% python3 -q
>>> import numpy as np
>>> np.set_printoptions(precision=2, suppress=True, linewidth=140)
>>> rd = lambda a: np.round(a, 2) + 0
>>> M = np.loadtxt("a.csv", delimiter=",")
>>> print(M)
[[11.  9.  5.  0.]
 [ 0.  0.  0.  0.]
 [ 3.  9.  5.  8.]
 [10. 18.  0.  0.]
 [ 0.  0.  0.  0.]
 [13. 12. 14.  7.]
 [ 0.  0.  0.  0.]
 [ 0.  0.  0.  0.]
 [13. 23.  0.  0.]
 [ 0.  0.  9.  8.]
 [ 0.  0.  0.  0.]
 [14. 22. 12.  8.]
 [10. 12.  0.  0.]
 [ 5.  1.  5.  3.]
 [ 5.  4.  0.  0.]
 [ 0.  2.  0.  0.]
 [ 0.  0.  0.  0.]
 [ 0.  0.  0.  0.]
 [ 0.  0.  0.  1.]
 [ 0.  0.  0.  0.]
 [16. 18. 16.  8.]
 [15. 28.  6.  4.]
 [ 7.  0. 10.  5.]
 [ 6.  6.  4.  3.]
 [18. 30. 12.  7.]
 [ 6.  0.  9.  4.]
 [ 5. 14.  0.  0.]]
>>> ang = np.radians(180)
>>> R = np.eye(4)
>>> R[2, 2] = R[3, 3] = np.cos(ang)
>>> R[2, 3], R[3, 2] = -np.sin(ang), np.sin(ang)
>>> print(rd(R))
[[ 1.  0.  0.  0.]
 [ 0.  1.  0.  0.]
 [ 0.  0. -1.  0.]
 [ 0.  0.  0. -1.]]
>>> B = M @ R.T
>>> print(rd(B))
[[ 11.   9.  -5.   0.]
 [  0.   0.   0.   0.]
 [  3.   9.  -5.  -8.]
 [ 10.  18.   0.   0.]
 [  0.   0.   0.   0.]
 [ 13.  12. -14.  -7.]
 [  0.   0.   0.   0.]
 [  0.   0.   0.   0.]
 [ 13.  23.   0.   0.]
 [  0.   0.  -9.  -8.]
 [  0.   0.   0.   0.]
 [ 14.  22. -12.  -8.]
 [ 10.  12.   0.   0.]
 [  5.   1.  -5.  -3.]
 [  5.   4.   0.   0.]
 [  0.   2.   0.   0.]
 [  0.   0.   0.   0.]
 [  0.   0.   0.   0.]
 [  0.   0.   0.  -1.]
 [  0.   0.   0.   0.]
 [ 16.  18. -16.  -8.]
 [ 15.  28.  -6.  -4.]
 [  7.   0. -10.  -5.]
 [  6.   6.  -4.  -3.]
 [ 18.  30. -12.  -7.]
 [  6.   0.  -9.  -4.]
 [  5.  14.   0.   0.]]
>>> print(np.abs(B - M).max(axis=0))
[ 0.  0. 32. 16.]
>>> print(rd(np.linalg.det(R)), np.trace(R))
1.0 0.0
>>> print(np.allclose(np.linalg.norm(M, axis=1), np.linalg.norm(B, axis=1)))
True
